$ python3 -q
>>> import numpy as np
>>> import numpy.linalg as la
>>> np.set_printoptions(suppress=True, linewidth=140)
>>> rnd = lambda a: np.round(a, 2) + 0
>>> M = np.loadtxt("arr.csv", delimiter=",")
>>> print(M)
[[-1. -1. -1. -1. -1. -1.]
 [-1. -2. -2. -2. -2. -2.]
 [-1. -2. -3. -3. -3. -3.]
 [-1. -2. -3. -4. -4. -4.]
 [-1. -2. -3. -4. -5. -5.]
 [-1. -2. -3. -4. -5. -6.]]
>>> print(np.all(la.eigvalsh(M) > 0))
False
>>> print([round(float(la.det(M[:i, :i])), 2) + 0 for i in range(1, 7)])
[-1.0, 1.0, -1.0, 1.0, -1.0, 1.0]
>>> evals, V = la.eigh(M)
>>> x = np.array([-3, 1, 7, 4, -2, 4])
>>> print(rnd(la.eigvalsh(M[1:, 1:])))
[-16.92  -1.79  -0.65  -0.37  -0.27]
>>> print(rnd(V * np.abs(evals) @ V.T))
[[1. 1. 1. 1. 1. 1.]
 [1. 2. 2. 2. 2. 2.]
 [1. 2. 3. 3. 3. 3.]
 [1. 2. 3. 4. 4. 4.]
 [1. 2. 3. 4. 5. 5.]
 [1. 2. 3. 4. 5. 6.]]
>>> F = np.load("test6.npy")
>>> print(F)
[[ 1  0  0  0  0  0  0  0]
 [-3  1  0  0  0  0  0  0]
 [ 2  1  1  0  0  0  0  0]
 [ 1  2  2  1  0  0  0  0]
 [-1  1 -2  2  1  0  0  0]
 [ 2  1  3 -3 -1  1  0  0]
 [ 3 -1  3  1 -1  1  1  0]
 [ 3  1 -3 -3  0 -2 -1  1]]
>>> print(F.reshape(-1, 2))
[[ 1  0]
 [ 0  0]
 [ 0  0]
 [ 0  0]
 [-3  1]
 [ 0  0]
 [ 0  0]
 [ 0  0]
 [ 2  1]
 [ 1  0]
 [ 0  0]
 [ 0  0]
 [ 1  2]
 [ 2  1]
 [ 0  0]
 [ 0  0]
 [-1  1]
 [-2  2]
 [ 1  0]
 [ 0  0]
 [ 2  1]
 [ 3 -3]
 [-1  1]
 [ 0  0]
 [ 3 -1]
 [ 3  1]
 [-1  1]
 [ 1  0]
 [ 3  1]
 [-3 -3]
 [ 0 -2]
 [-1  1]]
>>> T = F.reshape(8, 2, -1)
>>> print(T[:, 0])
[[ 1  0  0  0]
 [-3  1  0  0]
 [ 2  1  1  0]
 [ 1  2  2  1]
 [-1  1 -2  2]
 [ 2  1  3 -3]
 [ 3 -1  3  1]
 [ 3  1 -3 -3]]
>>> print(T.transpose(1, 0, 2))
[[[ 1  0  0  0]
  [-3  1  0  0]
  [ 2  1  1  0]
  [ 1  2  2  1]
  [-1  1 -2  2]
  [ 2  1  3 -3]
  [ 3 -1  3  1]
  [ 3  1 -3 -3]]

 [[ 0  0  0  0]
  [ 0  0  0  0]
  [ 0  0  0  0]
  [ 0  0  0  0]
  [ 1  0  0  0]
  [-1  1  0  0]
  [-1  1  1  0]
  [ 0 -2 -1  1]]]
>>> print(np.swapaxes(T, 1, 2)[1])
[[-3  0]
 [ 1  0]
 [ 0  0]
 [ 0  0]]
>>> print(T.sum(axis=1))
[[ 1  0  0  0]
 [-3  1  0  0]
 [ 2  1  1  0]
 [ 1  2  2  1]
 [ 0  1 -2  2]
 [ 1  2  3 -3]
 [ 2  0  4  1]
 [ 3 -1 -4 -2]]
>>> print(np.prod(np.diag(F)), rnd(la.det(F)))
1 1.0
>>> print(rnd(np.sort(la.eigvals(F))))
[1. 1. 1. 1. 1. 1. 1. 1.]
>>> E = np.load("case15.npy")
>>> print(E)
[[ 5  8  4  7  0]
 [ 1  9  7  1  5]
 [ 4  2  7  2  1]
 [ 7  8  6  5  1]
 [ 5  9  6  6  3]
 [10 53 39 12 25]]
>>> A2 = E[0, 0] * E[1:] - np.outer(E[1:, 0], E[0])
>>> print(A2)
[[  0  37  31  -2  25]
 [  0 -22  19 -18   5]
 [  0 -16   2 -24   5]
 [  0   5  10  -5  15]
 [  0 185 155 -10 125]]
>>> print(la.matrix_rank(A2), la.matrix_rank(E))
4 5
>>> print(E[:, 0] / E[0, 0])
[1.  0.2 0.8 1.4 1.  2. ]
>>> print(np.flatnonzero(~A2.round(6).any(axis=1)))
[]
>>> rng = np.random.default_rng(1)
>>> idx = rng.permutation(5)
>>> A2 = E[:, idx] * rng.choice([-1, 1], 5)
>>> print(A2)
[[  0   5  -8  -4   7]
 [  5   1  -9  -7   1]
 [  1   4  -2  -7   2]
 [  1   7  -8  -6   5]
 [  3   5  -9  -6   6]
 [ 25  10 -53 -39  12]]
>>> Uu, _, Vh = la.svd(E.T @ A2)
>>> print(rnd(la.lstsq(E, A2)[0]))
[[ 0.  1.  0.  0.  0.]
 [ 0.  0. -1.  0.  0.]
 [ 0.  0.  0. -1.  0.]
 [ 0.  0.  0.  0.  1.]
 [ 1.  0.  0.  0.  0.]]
>>> print(idx)
[4 0 1 2 3]
>>> m1 = np.loadtxt("mat.csv", delimiter=",")
>>> print(rnd(m1))
[[-0.41 -0.01  0.36  0.56  0.05 -0.17 -0.35  0.08  0.1   0.28 -0.07 -0.33 -0.03  0.16]
 [-0.18 -0.29  0.17 -0.23 -0.31  0.25  0.08 -0.27  0.03  0.3   0.42  0.03  0.38  0.39]
 [-0.23 -0.06 -0.35  0.07 -0.43 -0.41 -0.39 -0.08  0.15 -0.07  0.17  0.47 -0.11 -0.08]
 [-0.53  0.18  0.26 -0.16  0.05 -0.13  0.34 -0.17  0.36 -0.54 -0.03  0.    0.01  0.04]
 [ 0.41 -0.17  0.39  0.09 -0.07 -0.47  0.26 -0.11 -0.1  -0.06  0.21  0.08 -0.42  0.31]
 [-0.25  0.04 -0.05 -0.14 -0.15 -0.23  0.46  0.37 -0.04  0.43  0.27 -0.17 -0.13 -0.43]
 [ 0.03 -0.31 -0.02 -0.1  -0.32 -0.38 -0.03  0.01 -0.36 -0.3  -0.27 -0.43  0.41 -0.1 ]
 [ 0.15 -0.16 -0.19  0.12  0.38 -0.1  -0.15  0.06  0.23 -0.29  0.68 -0.3   0.18 -0.12]
 [-0.15 -0.44  0.09 -0.29  0.08  0.18 -0.25 -0.39 -0.02  0.03 -0.03 -0.22 -0.51 -0.34]
 [ 0.25 -0.17 -0.25  0.28 -0.38  0.16  0.26 -0.09  0.62  0.03 -0.21 -0.28 -0.09 -0.01]
 [ 0.   -0.1  -0.26 -0.32  0.45 -0.46  0.02 -0.18  0.29  0.38 -0.28 -0.02  0.15  0.22]
 [ 0.25  0.12  0.42 -0.47 -0.19 -0.03 -0.39  0.41  0.4   0.01 -0.03 -0.05  0.04 -0.06]
 [-0.18 -0.66 -0.03  0.04  0.16  0.13  0.11  0.57  0.04 -0.15 -0.14  0.28 -0.06  0.18]
 [-0.15  0.21 -0.38 -0.24 -0.13  0.06 -0.1   0.22 -0.14 -0.11  0.08 -0.4  -0.38  0.55]]
>>> print(np.allclose(m1, m1.T))
False
>>> print(rnd(la.det(m1)))
-1.0
>>> def softmax(z):
...     e = np.exp(z - z.max(axis=-1, keepdims=True))
...     return e / e.sum(axis=-1, keepdims=True)
... 
>>> print(rnd(softmax(m1).sum(axis=1)))
[1. 1. 1. 1. 1. 1. 1. 1. 1. 1. 1. 1. 1. 1.]
>>> print(rnd(softmax(m1[2])))
[0.06 0.07 0.05 0.08 0.05 0.05 0.05 0.07 0.09 0.07 0.09 0.12 0.07 0.07]
>>> scores = m1 @ m1.T / np.sqrt(14)
>>> print(rnd(softmax(scores)[2] @ m1))
[-0.07 -0.13  0.   -0.05 -0.07 -0.12 -0.02  0.03  0.11  0.    0.06 -0.08 -0.04  0.05]
>>> O, r_ = la.qr(m1)
>>> print(np.trace(O @ O.T))
14.0
>>> W = np.array([[2, 1],
...     [1, 0],
...     [1, 1],
...     [-1, -1],
...     [1, -2],
...     [3, 2],
...     [-3, 2],
...     [3, -2],
...     [-2, 2],
...     [2, 1],
...     [-2, -2],
...     [-3, 3],
...     [1, -1],
...     [2, 1]])
>>> b = np.array([-4, -5])
>>> H = np.maximum(m1 @ W + b, 0)
>>> print(la.matrix_rank(H))
0
>>> basis = np.array([[-8, 6, -4], [-7, -6, 6]])
>>> print(W @ basis)
[[-23   6  -2]
 [ -8   6  -4]
 [-15   0   2]
 [ 15   0  -2]
 [  6  18 -16]
 [-38   6   0]
 [ 10 -30  24]
 [-10  30 -24]
 [  2 -24  20]
 [-23   6  -2]
 [ 30   0  -4]
 [  3 -36  30]
 [ -1  12 -10]
 [-23   6  -2]]
>>> print((H @ basis).round(6).argmax(axis=1))
[0 0 0 0 0 0 0 0 0 0 0 0 0 0]
>>> W0 = np.load("x.npy")
>>> print(W0)
[[  2.   0.  -3.   1.]
 [ -8.  -2.   6.  -2.]
 [-10.   0.   3.  -5.]
 [ -8.   0.   6.  -4.]]
>>> x = np.array([-2, -2, 1, 2])
>>> print((W0 * x).sum(axis=1))
[-5. 22. 13. 14.]
>>> print(np.sign((W0 @ x).round(6)))
[-1.  1.  1.  1.]
>>> print(W0 @ np.eye(4)[1])
[ 0. -2.  0.  0.]
>>> print(W0 @ (2 * x))
[-10.  44.  26.  28.]
>>> print((W0 @ x).argmax())
1
>>> print(la.lstsq(W0[:-1].T, W0[-1])[2])
3
>>> print(np.allclose(W0[:-1].T @ la.lstsq(W0[:-1].T, W0[-1])[0], W0[-1]))
True
>>> idx = rng.permutation(4)
>>> print(idx)
[2 3 0 1]
>>> A2 = W0[idx][:, idx]
>>> print(rnd(la.det(A2)), rnd(la.det(W0[idx])))
0.0 0.0
>>> print(A2)
[[  3.  -5. -10.   0.]
 [  6.  -4.  -8.   0.]
 [ -3.   1.   2.   0.]
 [  6.  -2.  -8.  -2.]]
>>> print(np.trace(A2))
-1.0
>>> print(rnd(np.sort(np.abs(la.eigvals(A2)))))
[0. 2. 2. 3.]
>>> Uu, s, Vh = la.svd(W0, full_matrices=False)
>>> print(np.allclose(Uu * s @ Vh, W0))
True
>>> print(Uu.shape, s.shape, Vh.shape)
(4, 4) (4,) (4, 4)
>>> print(rnd(np.sqrt((s ** 2).sum())), rnd(la.norm(W0)))
19.29 19.29
>>> print(rnd(Uu.T @ Uu))
[[1. 0. 0. 0.]
 [0. 1. 0. 0.]
 [0. 0. 1. 0.]
 [0. 0. 0. 1.]]
>>> print(np.abs(Uu[:, 0]).round(6).argmax())
2
>>> print(rnd(Uu.T @ W0 @ Vh.T))
[[18.82  0.    0.    0.  ]
 [ 0.    3.79  0.    0.  ]
 [ 0.    0.    1.89  0.  ]
 [ 0.    0.    0.    0.  ]]
>>> print(rnd(Vh @ Vh.T))
[[1. 0. 0. 0.]
 [0. 1. 0. 0.]
 [0. 0. 1. 0.]
 [0. 0. 0. 1.]]
>>> A = np.load("a.npy")
>>> print(A)
[[ 0.5   1.   -0.74]
 [ 1.4   0.2   0.06]
 [ 1.    0.4  -0.5 ]
 [-0.1  -0.1   0.04]
 [ 1.9  -0.7   0.77]
 [ 0.1   0.5  -0.6 ]
 [ 1.4   1.2  -1.11]
 [-1.6   0.2  -0.66]
 [-0.6  -1.2   1.73]
 [-0.3  -0.7   0.69]
 [ 0.   -1.3   0.89]
 [ 0.6   1.9  -2.26]
 [ 0.    1.3  -0.42]
 [-1.5  -0.1  -0.32]
 [-0.2   0.9  -0.87]
 [ 0.1  -1.4   1.25]
 [-0.3  -1.4   1.71]
 [ 0.4   1.4  -1.4 ]
 [ 1.4  -0.6   0.57]
 [ 0.1  -1.9   2.43]
 [-0.4  -0.9   0.63]
 [ 0.4   1.1  -0.95]
 [-1.9  -1.1   1.01]
 [-0.2  -1.8   1.9 ]
 [ 0.1   1.   -1.09]
 [-1.4  -1.7   1.87]
 [ 0.3   0.5  -0.4 ]
 [ 1.3  -1.6   1.99]
 [ 2.4   1.2  -1.85]]
>>> A2 = np.c_[A[:, :2] @ np.array([[-1, -3], [-9, 4]]), np.array([5, -5, -7, 4, 1, -4, -6, 3, 1, 6, -2, 4, 4, -7, -5, -1, 1, -1, 3, -1, 0, -7, 5, -7, -5, 7, -9, 4, -8])]
>>> print(rnd(A2))
[[ -9.5   2.5   5. ]
 [ -3.2  -3.4  -5. ]
 [ -4.6  -1.4  -7. ]
 [  1.   -0.1   4. ]
 [  4.4  -8.5   1. ]
 [ -4.6   1.7  -4. ]
 [-12.2   0.6  -6. ]
 [ -0.2   5.6   3. ]
 [ 11.4  -3.    1. ]
 [  6.6  -1.9   6. ]
 [ 11.7  -5.2  -2. ]
 [-17.7   5.8   4. ]
 [-11.7   5.2   4. ]
 [  2.4   4.1  -7. ]
 [ -7.9   4.2  -5. ]
 [ 12.5  -5.9  -1. ]
 [ 12.9  -4.7   1. ]
 [-13.    4.4  -1. ]
 [  4.   -6.6   3. ]
 [ 17.   -7.9  -1. ]
 [  8.5  -2.4   0. ]
 [-10.3   3.2  -7. ]
 [ 11.8   1.3   5. ]
 [ 16.4  -6.6  -7. ]
 [ -9.1   3.7  -5. ]
 [ 16.7  -2.6   7. ]
 [ -4.8   1.1  -9. ]
 [ 13.1 -10.3   4. ]
 [-13.2  -2.4  -8. ]]
>>> print(rnd(la.norm(A2 - A @ la.lstsq(A, A2)[0], axis=0)))
[ 0.    0.   23.93]
>>> print(la.matrix_rank(np.c_[A, A2]))
4
>>> print(la.matrix_rank(A2))
3
>>> print(rnd(la.norm(la.qr(A)[0].T @ A2, axis=0) ** 2 / ((A2 ** 2).sum(axis=0) + 1e-12)))
[1.   1.   0.18]
>>> arr = np.array([[-11.35, 3.92, 3.68],
...     [-9.33, 3.64, 2.71],
...     [-5.0, 2.87, 0.89],
...     [-0.71, 1.31, -0.15],
...     [0.0, 0.13, 0.0],
...     [-0.02, -0.32, -0.03],
...     [-0.08, -0.71, -0.17],
...     [-0.13, -1.05, -0.42],
...     [-0.15, -1.3, -0.69],
...     [-0.12, -1.64, -1.22],
...     [-0.03, -1.94, -1.86],
...     [0.93, -2.89, -5.1],
...     [1.05, -2.96, -5.43],
...     [2.41, -3.54, -8.68]])
>>> cen = arr - arr.mean(axis=0)
>>> Uu, s, Vh = la.svd(cen, full_matrices=False)
>>> print(np.searchsorted(np.cumsum(s ** 2) / (s ** 2).sum(), 0.9) + 1)
2
>>> print(rnd(Vh[0] * np.sign(Vh[0, np.abs(Vh[0]).argmax()])))
[ 0.72 -0.43 -0.55]
>>> print(rnd(s ** 2 / (s ** 2).sum()))
[0.89 0.1  0.02]
>>> print(rnd(cen.mean(axis=0)))
[0. 0. 0.]
>>> print(rnd(np.abs(Vh[-1])))
[0.3  0.9  0.32]
>>> print(rnd(s))
[19.49  6.48  2.54]
>>> x = np.array([0, 1, -2])
>>> print(np.sign((arr @ x).round(6)))
[-1. -1.  1.  1.  1. -1. -1. -1.  1.  1.  1.  1.  1.  1.]
>>> print(rnd(arr @ np.ones(3)))
[-3.75 -2.98 -1.24  0.45  0.13 -0.37 -0.96 -1.6  -2.14 -2.98 -3.83 -7.06 -7.34 -9.81]
>>> print((arr @ x).argmax())
13
>>> u = np.array([3, 1])
>>> print(rnd(np.polyval(u, arr[7])))
[ 0.61 -2.15 -0.26]
>>> print(rnd(np.correlate(arr[7], arr[3], "full")))
[ 0.02 -0.01 -1.22  0.2   0.3 ]
>>> print(rnd(np.convolve(arr[7], u)))
[-0.39 -3.28 -2.31 -0.42]
